$ ipython --no-banner

In [1]: import numpy as np

In [2]: import numpy.linalg as la

In [3]: np.set_printoptions(precision=2, suppress=True, linewidth=140)

In [4]: m1 = np.array([[41, -18, -11], [-18, 25, -11], [-11, -11, 34]])

In [5]: ev, evecs = la.eigh(m1)

In [6]: x = np.array([5, 5, 2])

In [7]: evecs * np.abs(ev) @ evecs.T
Out[7]: 
array([[ 41., -18., -11.],
       [-18.,  25., -11.],
       [-11., -11.,  34.]])

In [8]: la.eigvalsh(m1[1:, 1:])
Out[8]: array([17.62, 41.38])

In [9]: np.abs(m1).sum(axis=1).max(), round(float(np.abs(ev).max()), 2)
Out[9]: (np.int64(70), 53.46)

In [10]: (np.sign(evecs[:, -1].round(6)) == np.sign(evecs[0, -1].round(6))).astype(int)
Out[10]: array([1, 0, 0])

In [11]: ev, evecs = la.eig(m1)

In [12]: round(float(np.prod(ev)), 2)
Out[12]: 11492.0

In [13]: np.sort(la.eigvals(m1.T))
Out[13]: array([ 5.2 , 41.34, 53.46])

In [14]: np.round(m1 @ evecs[:, 0] - ev[0] * evecs[:, 0], 2) + 0
Out[14]: array([0., 0., 0.])

In [15]: m1 @ m1
Out[15]: 
array([[ 2126, -1067,  -627],
       [-1067,  1070,  -451],
       [ -627,  -451,  1398]])

In [16]: (m1 + m1.T) / 2
Out[16]: 
array([[ 41., -18., -11.],
       [-18.,  25., -11.],
       [-11., -11.,  34.]])

In [17]: f = np.array([-2, -3, 0])

In [18]: other = m1 + np.outer(f, np.eye(3)[1])

In [19]: la.matrix_rank(other - m1)
Out[19]: np.int64(1)

In [20]: round(float(la.det(other) / la.det(m1)), 2), round(1 + la.solve(m1, f)[1], 2)
Out[20]: (0.54, np.float64(0.54))

In [21]: x = np.array([1, -2, 1])

In [22]: a = np.maximum(m1 @ x, 0)

In [23]: m1.T @ a
Out[23]: array([ 2211, -1683,   804])

In [24]: np.maximum(m1 @ x, 0) - np.maximum(-m1 @ x, 0)
Out[24]: array([ 66, -79,  45])

In [25]: rng = np.random.default_rng(38782)

In [26]: A = np.triu(rng.random((3, 3)) < 0.8, 1).astype(int)

In [27]: A = A + A.T

In [28]: A
Out[28]: 
array([[0, 1, 0],
       [1, 0, 0],
       [0, 0, 0]])

In [29]: la.svd(A, compute_uv=False)
Out[29]: array([1., 1., 0.])

In [30]: A @ A.T
Out[30]: 
array([[1, 0, 0],
       [0, 1, 0],
       [0, 0, 0]])

In [31]: np.argwhere(np.triu(A))
Out[31]: array([[0, 1]])

In [32]: A @ A
Out[32]: 
array([[1, 0, 0],
       [0, 1, 0],
       [0, 0, 0]])

In [33]: Lm = np.diag(A.sum(axis=1)) - A

In [34]: Lm @ np.ones(3)
Out[34]: array([0., 0., 0.])

In [35]: left, sig, Vh = la.svd(A)

In [36]: evecs = Vh[:(sig > 1e-8).sum()]

In [37]: x = A[1] + 3 * A[2] + rng.integers(2) * np.eye(3)[0]

In [38]: x
Out[38]: array([1., 0., 0.])

In [39]: round(la.norm(x - evecs.T @ evecs @ x), 2)
Out[39]: np.float64(0.0)

In [40]: t = np.radians(36)

In [41]: R = np.eye(3)

In [42]: R[2, 2] = R[0, 0] = np.cos(t)

In [43]: R[2, 0], R[0, 2] = -np.sin(t), np.sin(t)

In [44]: R
Out[44]: 
array([[ 0.81,  0.  ,  0.59],
       [ 0.  ,  1.  ,  0.  ],
       [-0.59,  0.  ,  0.81]])

In [45]: other = A @ R.T

In [46]: other
Out[46]: 
array([[ 0.  ,  1.  ,  0.  ],
       [ 0.81,  0.  , -0.59],
       [ 0.  ,  0.  ,  0.  ]])

In [47]: np.allclose(la.norm(A, axis=1), la.norm(other, axis=1))
Out[47]: True

In [48]: data = np.load("m.npy")

In [49]: data
Out[49]: 
array([[ 0.97, -0.26],
       [ 0.26,  0.97]])

In [50]: x = np.array([-5, 2])

In [51]: rhs = data @ x

In [52]: c, lr = np.zeros(2), 1 / la.norm(data, 2) ** 2

In [53]: for i in range(8):
    ...:     c -= lr * data.T @ (data @ c - rhs)
    ...:     if i % 2 == 0: print(i, round(la.norm(data @ c - rhs), 2))
    ...: 
0 0.0
2 0.0
4 0.0
6 0.0

In [54]: round(float(la.cond(data)), 2)
Out[54]: 1.0

In [55]: f, r1 = data[1], data[0]

In [56]: f @ f
Out[56]: np.float64(1.0)

In [57]: f @ r1
Out[57]: np.float64(0.0)

In [58]: p = (f @ r1) / (f @ f) * f

In [59]: la.matrix_rank(np.outer(f, r1))
Out[59]: np.int64(1)
